$ python3 -q
>>> import numpy as np
>>> from numpy import linalg as LA
>>> np.set_printoptions(precision=2, suppress=True, linewidth=100, legacy="1.25")
>>> rd = lambda a: np.round(a, 2) + 0
>>> mat = np.loadtxt("x.csv", delimiter=",")
>>> print(mat)
[[5. 1. 0. 0. 0.]
 [0. 5. 1. 0. 0.]
 [0. 0. 5. 1. 0.]
 [0. 0. 0. 5. 1.]
 [0. 0. 0. 0. 5.]]
>>> t = np.radians(180)
>>> R = np.eye(5)
>>> R[0, 0] = R[4, 4] = np.cos(t)
>>> R[0, 4], R[4, 0] = -np.sin(t), np.sin(t)
>>> print(rd(R))
[[-1.  0.  0.  0.  0.]
 [ 0.  1.  0.  0.  0.]
 [ 0.  0.  1.  0.  0.]
 [ 0.  0.  0.  1.  0.]
 [ 0.  0.  0.  0. -1.]]
>>> A2 = mat @ R.T
>>> print(np.abs(A2 - mat).max(axis=0))
[10.  0.  0.  0. 10.]
>>> print(np.allclose(LA.norm(mat, axis=1), LA.norm(A2, axis=1)))
True
>>> print(rd(A2))
[[-5.  1.  0.  0.  0.]
 [ 0.  5.  1.  0.  0.]
 [ 0.  0.  5.  1.  0.]
 [ 0.  0.  0.  5. -1.]
 [ 0.  0.  0.  0. -5.]]
>>> print(rd(LA.svd(mat, compute_uv=False)), rd(LA.svd(A2, compute_uv=False)))
[5.88 5.55 5.07 4.55 4.15] [5.88 5.55 5.07 4.55 4.15]
>>> print(np.allclose(mat @ mat.T, A2 @ A2.T))
True
>>> W0 = np.loadtxt("m.csv", delimiter=",")
>>> print(W0)
[[-0.9 -2.   2.   0. ]
 [ 2.  -0.9 -1.   1. ]
 [ 0.   2.   2.1  2. ]
 [-1.  -2.   2.   0.1]]
>>> print(rd(LA.norm(W0, axis=1)))
[2.97 2.61 3.52 3.  ]
>>> print(rd(LA.norm(W0, 2)))
4.32
>>> print(LA.norm(W0, axis=1).argmax())
2
>>> print([round(float(x), 2) for x in LA.svd(W0, compute_uv=False)[:3]])
[4.32, 3.57, 2.37]
>>> print(np.argsort(-LA.norm(W0, axis=0).round(6), kind="stable")[:3])
[2 1 0]
>>> print(round(np.log10(LA.cond(W0))))
2
>>> x = np.array([3, -2, 3, -1])
>>> rhs = W0 @ x
>>> print(rd(rhs))
[7.3 3.8 0.3 6.9]
>>> print(rd(LA.solve(W0, W0[:, 3])))
[0. 0. 0. 1.]
>>> print(rd(LA.solve(W0.T, W0[3])))
[0. 0. 0. 1.]
>>> print(rd(LA.solve(W0, 5 * rhs)))
[ 15. -10.  15.  -5.]
>>> print(rd(LA.solve(W0, rhs)))
[ 3. -2.  3. -1.]
>>> E = np.load("mat.npy")
>>> print(E)
[[ -1.56   4.52   2.78]
 [-10.57  13.23   9.45]
 [-22.37  12.17   9.75]
 [  5.86   5.87   2.75]
 [ -2.22   8.98   5.53]
 [-15.62  10.04   7.9 ]
 [  3.52   4.51   2.28]
 [ -2.74  14.05   9.13]
 [ -2.03   3.82   2.6 ]
 [ -8.87  13.59   9.57]
 [-11.97   6.88   6.22]
 [ -8.23  16.8   11.34]
 [ -9.59   6.16   4.54]
 [-24.35  11.08  10.22]
 [-11.58  14.9   10.63]
 [  8.24   4.54   1.33]
 [ -0.1   12.98   7.82]
 [ -1.3   11.74   7.68]
 [ -0.49  -0.55  -0.07]
 [ -7.54  11.58   8.37]
 [  6.75   4.08   0.85]
 [ -7.03  14.69   9.69]
 [-10.61   7.95   6.4 ]
 [ 11.78   6.47   1.67]
 [ 13.67   7.47   2.47]
 [-13.63   6.01   5.6 ]
 [-20.    10.21   9.32]
 [ -3.79  10.06   7.39]
 [  1.43   0.99   0.53]
 [  6.64   3.5    1.07]
 [  1.48   0.77   0.37]]
>>> left, s, vt = LA.svd(E)
>>> print(rd(s))
[78.36 37.29  1.52]
>>> A2 = left[:, :2] @ np.diag(s[:2]) @ vt[:2]
>>> print(rd(LA.norm(E - A2) / LA.norm(E)))
0.02
>>> print(LA.matrix_rank(A2))
2
>>> print(rd(np.abs(E - A2).max()))
0.59
>>> print(rd(LA.norm(E - A2, 2)), rd(s[2]))
1.52 1.52
>>> A = np.load("case16.npy")
>>> print(A)
[[-3 -2  0  0  0  0]
 [-8  8  0  0  0  0]
 [-2 -4  0  0  0  0]
 [ 0  0 -3 -2  0  0]
 [ 0  0 -8  8  0  0]
 [ 0  0 -2 -4  0  0]
 [ 0  0  0  0 -3 -2]
 [ 0  0  0  0 -8  8]
 [ 0  0  0  0 -2 -4]]
>>> rng = np.random.default_rng(52)
>>> A2 = A + rng.integers(-2, 3, (9, 3)) @ rng.integers(-2, 3, (3, 6))
>>> print(A2)
[[ -5   0   4   2  -5   1]
 [ -8   8   0   0   0   0]
 [ -2   3   2  -1  -6   4]
 [ -4  -2  -3  -5   3  -3]
 [  0   8  -4   9  -9   5]
 [  6   2  -6  -4   1   3]
 [ -4  -2   4   2  -5  -4]
 [ -4   6   4  -2 -14  10]
 [  6   7  -2   0  -6   2]]
>>> print(LA.matrix_rank(A2 - A, tol=1e-8))
3
>>> print(np.abs(A2 - A).sum(axis=1))
[16  0 20 15 27 16 16 24 25]
>>> print(A2 - A)
[[-2  2  4  2 -5  1]
 [ 0  0  0  0  0  0]
 [ 0  7  2 -1 -6  4]
 [-4 -2  0 -3  3 -3]
 [ 0  8  4  1 -9  5]
 [ 6  2 -4  0  1  3]
 [-4 -2  4  2 -2 -2]
 [-4  6  4 -2 -6  2]
 [ 6  7 -2  0 -4  6]]
